>>> import numpy as np
>>> np.set_printoptions(suppress=True, linewidth=100)
>>> A = np.loadtxt("m.csv", delimiter=",")
>>> A
array([[ -1.91,   6.54, -11.75],
       [  4.65, -20.31,   2.91],
       [ -8.55,   8.4 ,  -8.99],
       [  5.74,   3.88,  -1.6 ],
       [  3.85,   5.89,   5.69],
       [ -7.43,  -0.67,   4.6 ],
       [ -1.49,  -9.5 ,  -4.27],
       [  0.43,   6.59,  -0.6 ],
       [ -6.97,   3.75,  -5.96],
       [ -3.3 ,  -8.65,   4.93],
       [  2.73,  -3.13,  -7.13],
       [  0.41,  -8.03,   2.73],
       [ -8.34,  -2.09,  -6.89],
       [ -0.56,  13.71,  10.25],
       [ -2.16,  -0.2 ,  16.07],
       [  7.94,  -6.54,   3.62],
       [  5.43,  -2.59,   3.66],
       [ -1.56,  -8.61,  -4.45],
       [ 21.13,   3.6 ,   3.76],
       [  0.25,  -2.3 ,   0.93],
       [ 13.43,  -9.34,   1.8 ],
       [ -6.2 ,  -0.74,  -2.16],
       [  1.81,  12.12,  -9.14],
       [  0.06,  -7.28, -11.19],
       [  6.94,  10.15,  -8.72],
       [  1.66,   3.13, -12.34],
       [  1.99,  -0.83, -10.43],
       [ -0.92,  -0.59, -26.11],
       [ -7.39,  -2.49,  -4.25],
       [ -0.1 ,  -0.72,  -2.55],
       [ 24.27,  -0.12,  20.55],
       [  2.84,  -3.85,   6.8 ],
       [ 14.67,   2.85,  19.48],
       [-10.34,  -0.28,  -1.16],
       [ -2.86,   0.1 ,   3.36],
       [ -9.99,  -9.61,   5.23]])
>>> W2 = A[[25, 31]].astype(float)
>>> for _ in range(6):
...     lab = np.linalg.norm(A[:, None] - W2, axis=-1).argmin(axis=1)
...     W2 = np.array([A[lab == j].mean(axis=0) for j in range(2)])
... 
>>> lab
array([0, 1, 0, 1, 1, 1, 0, 0, 0, 1, 0, 1, 0, 1, 1, 1, 1, 0, 1, 1, 1, 0, 0, 0, 0, 0, 0, 0, 0, 0, 1,
       1, 1, 0, 1, 1])
>>> np.bincount(lab)
array([18, 18])
>>> np.round(W2[1] - W2[0], 2)
array([ 6.47, -3.14, 14.05])
>>> np.abs(W2[1] - W2[0]).argmax()
np.int64(2)
>>> M = np.array([[0, 0, 0, 0, 0, 1, 0],
...     [0, 0, 0, 1, 0, 0, 0],
...     [0, 0, 1, 0, 0, 0, 0],
...     [0, 0, 0, 0, 1, 0, 0],
...     [0, 0, 0, 0, 0, 0, 1],
...     [1, 0, 0, 0, 0, 0, 0],
...     [0, 1, 0, 0, 0, 0, 0]])
>>> np.round(np.linalg.norm(M[4], 1), 2), round(np.linalg.norm(M[4], np.inf), 2)
(np.float64(1.0), np.float64(1.0))
>>> M[4] @ M[1]
np.int64(0)
>>> round(np.linalg.norm(M, 2), 2)
np.float64(1.0)
>>> np.round(np.linalg.norm(M[4] - M[1]), 2)
np.float64(1.41)
>>> np.round(np.linalg.norm(M, axis=0), 2)
array([1., 1., 1., 1., 1., 1., 1.])
>>> np.round(np.linalg.norm(M, 1), 2), round(float(np.linalg.norm(M, np.inf)), 2)
(np.float64(1.0), 1.0)
>>> np.round(np.linalg.norm(M, axis=1), 2)
array([1., 1., 1., 1., 1., 1., 1.])
>>> np.abs(M).max()
np.int64(1)
>>> np.diff(M, axis=0)
array([[ 0,  0,  0,  1,  0, -1,  0],
       [ 0,  0,  1, -1,  0,  0,  0],
       [ 0,  0, -1,  0,  1,  0,  0],
       [ 0,  0,  0,  0, -1,  0,  1],
       [ 1,  0,  0,  0,  0,  0, -1],
       [-1,  1,  0,  0,  0,  0,  0]])
>>> M.sum(axis=1)
array([1, 1, 1, 1, 1, 1, 1])
>>> M.sum(axis=0)
array([1, 1, 1, 1, 1, 1, 1])
>>> round(np.linalg.norm(M), 2)
np.float64(2.65)
>>> np.round(M.mean(axis=0), 2)
array([0.14, 0.14, 0.14, 0.14, 0.14, 0.14, 0.14])
>>> M.shape
(7, 7)
>>> def softmax(z):
...     e = np.exp(z - z.max(axis=-1, keepdims=True))
...     return e / e.sum(axis=-1, keepdims=True)
... 
>>> np.round(softmax(M[0] + -1), 2)
array([0.11, 0.11, 0.11, 0.11, 0.11, 0.31, 0.11])
>>> np.round(softmax(10 * M[0]), 2) + 0
array([0., 0., 0., 0., 0., 1., 0.])
>>> softmax(M).sum(axis=1)
array([1., 1., 1., 1., 1., 1., 1.])
>>> att = M @ M.T / np.sqrt(7)
>>> np.round(softmax(att)[0] @ M, 2)
array([0.13, 0.13, 0.13, 0.13, 0.13, 0.2 , 0.13])
>>> np.round(softmax(att), 2)
array([[0.2 , 0.13, 0.13, 0.13, 0.13, 0.13, 0.13],
       [0.13, 0.2 , 0.13, 0.13, 0.13, 0.13, 0.13],
       [0.13, 0.13, 0.2 , 0.13, 0.13, 0.13, 0.13],
       [0.13, 0.13, 0.13, 0.2 , 0.13, 0.13, 0.13],
       [0.13, 0.13, 0.13, 0.13, 0.2 , 0.13, 0.13],
       [0.13, 0.13, 0.13, 0.13, 0.13, 0.2 , 0.13],
       [0.13, 0.13, 0.13, 0.13, 0.13, 0.13, 0.2 ]])
>>> F = np.load("arr.npy")
>>> F
array([[-0.6 ,  0.3 ,  8.48,  1.4 ,  0.  , -2.8 ,  0.5 ,  0.3 , -0.7 ],
       [ 1.7 , -0.3 ,  4.43,  0.8 ,  0.7 , -1.5 , -0.1 ,  0.2 ,  1.8 ],
       [-0.3 , -1.7 ,  0.7 ,  0.2 , -0.2 , -0.2 ,  0.4 ,  0.2 , -0.3 ],
       [-0.7 ,  0.1 , -1.79,  1.4 , -0.7 ,  0.6 ,  0.5 , -0.2 ,  0.2 ],
       [ 0.7 , -0.6 ,  2.66,  0.3 , -0.3 , -0.9 ,  0.8 ,  0.5 , -0.8 ],
       [-1.1 , -1.  ,  1.17,  0.1 ,  0.8 , -0.4 , -0.4 ,  0.9 ,  0.2 ],
       [-2.7 ,  0.8 , -1.5 , -0.6 , -0.2 ,  0.5 ,  0.  ,  0.4 ,  0.9 ],
       [-0.3 , -0.6 ,  2.1 , -0.2 , -0.8 , -0.7 , -2.2 ,  0.1 , -0.7 ],
       [-0.6 ,  1.6 ,  0.91,  0.1 , -1.6 , -0.3 , -1.7 , -0.4 , -0.7 ],
       [-0.8 , -0.5 ,  1.32,  0.2 ,  0.1 , -0.4 , -0.4 , -1.1 ,  1.6 ],
       [ 0.7 ,  1.3 , -0.87,  1.5 , -0.8 ,  0.3 ,  0.2 , -0.5 , -0.2 ],
       [-2.3 , -0.5 , -1.8 ,  1.5 , -0.4 ,  0.6 ,  0.9 , -0.1 ,  0.5 ],
       [-0.1 , -0.9 , -2.84,  0.5 ,  1.1 ,  0.9 ,  2.  ,  0.2 , -0.7 ],
       [ 1.  ,  1.5 , -1.78,  0.1 , -0.1 ,  0.6 , -1.4 , -0.4 ,  0.3 ],
       [-0.8 , -0.9 , -2.33, -0.1 , -1.3 ,  0.8 , -1.5 ,  0.1 ,  0.2 ],
       [-0.3 , -0.5 , -5.08, -0.8 , -0.7 ,  1.7 , -0.1 ,  0.4 ,  1.  ],
       [ 0.8 ,  0.2 , -3.84, -0.7 ,  0.8 ,  1.3 ,  1.2 , -2.7 , -0.2 ],
       [-0.9 ,  0.9 , -0.41,  1.5 , -1.1 ,  0.1 , -0.3 ,  0.5 , -0.3 ],
       [-1.1 ,  1.1 ,  3.57,  0.5 ,  0.7 , -1.2 , -1.  , -1.1 , -1.3 ],
       [ 1.1 ,  0.4 ,  1.8 ,  1.7 , -0.7 , -0.6 , -0.1 , -0.1 ,  0.8 ]])
>>> Ac = A - A.mean(axis=0)
>>> left, sigma, vt = np.linalg.svd(Ac, full_matrices=False)
>>> np.round(vt[0] * np.sign(vt[0, np.abs(vt[0]).argmax()]), 2)
array([ 0.55, -0.07,  0.83])
>>> round((sigma ** 2).sum() ** 2 / (sigma ** 4).sum(), 2)
np.float64(2.52)
>>> t = np.radians(180)
>>> Rm = np.eye(9)
>>> Rm[0, 0] = Rm[6, 6] = np.cos(t)
>>> Rm[0, 6], Rm[6, 0] = -np.sin(t), np.sin(t)
>>> Rm.round(2) + 0
array([[-1.,  0.,  0.,  0.,  0.,  0.,  0.,  0.,  0.],
       [ 0.,  1.,  0.,  0.,  0.,  0.,  0.,  0.,  0.],
       [ 0.,  0.,  1.,  0.,  0.,  0.,  0.,  0.,  0.],
       [ 0.,  0.,  0.,  1.,  0.,  0.,  0.,  0.,  0.],
       [ 0.,  0.,  0.,  0.,  1.,  0.,  0.,  0.,  0.],
       [ 0.,  0.,  0.,  0.,  0.,  1.,  0.,  0.,  0.],
       [ 0.,  0.,  0.,  0.,  0.,  0., -1.,  0.,  0.],
       [ 0.,  0.,  0.,  0.,  0.,  0.,  0.,  1.,  0.],
       [ 0.,  0.,  0.,  0.,  0.,  0.,  0.,  0.,  1.]])
>>> out = F @ Rm.T
>>> np.allclose(np.linalg.norm(F, axis=1), np.linalg.norm(out, axis=1))
True
>>> np.abs(out - F).max(axis=0)
array([5.4, 0. , 0. , 0. , 0. , 0. , 4.4, 0. , 0. ])
>>> lab = F[:, 4] > np.median(F[:, 4])
>>> f = F[lab].mean(axis=0) - F[~lab].mean(axis=0)
>>> (((F - F.mean(axis=0)) @ f > 0) == lab).mean()
np.float64(0.65)
>>> ((F - F.mean(axis=0)) @ f > 0).astype(int)
array([1, 1, 1, 0, 1, 1, 0, 1, 0, 1, 0, 0, 0, 0, 0, 0, 0, 0, 1, 1])
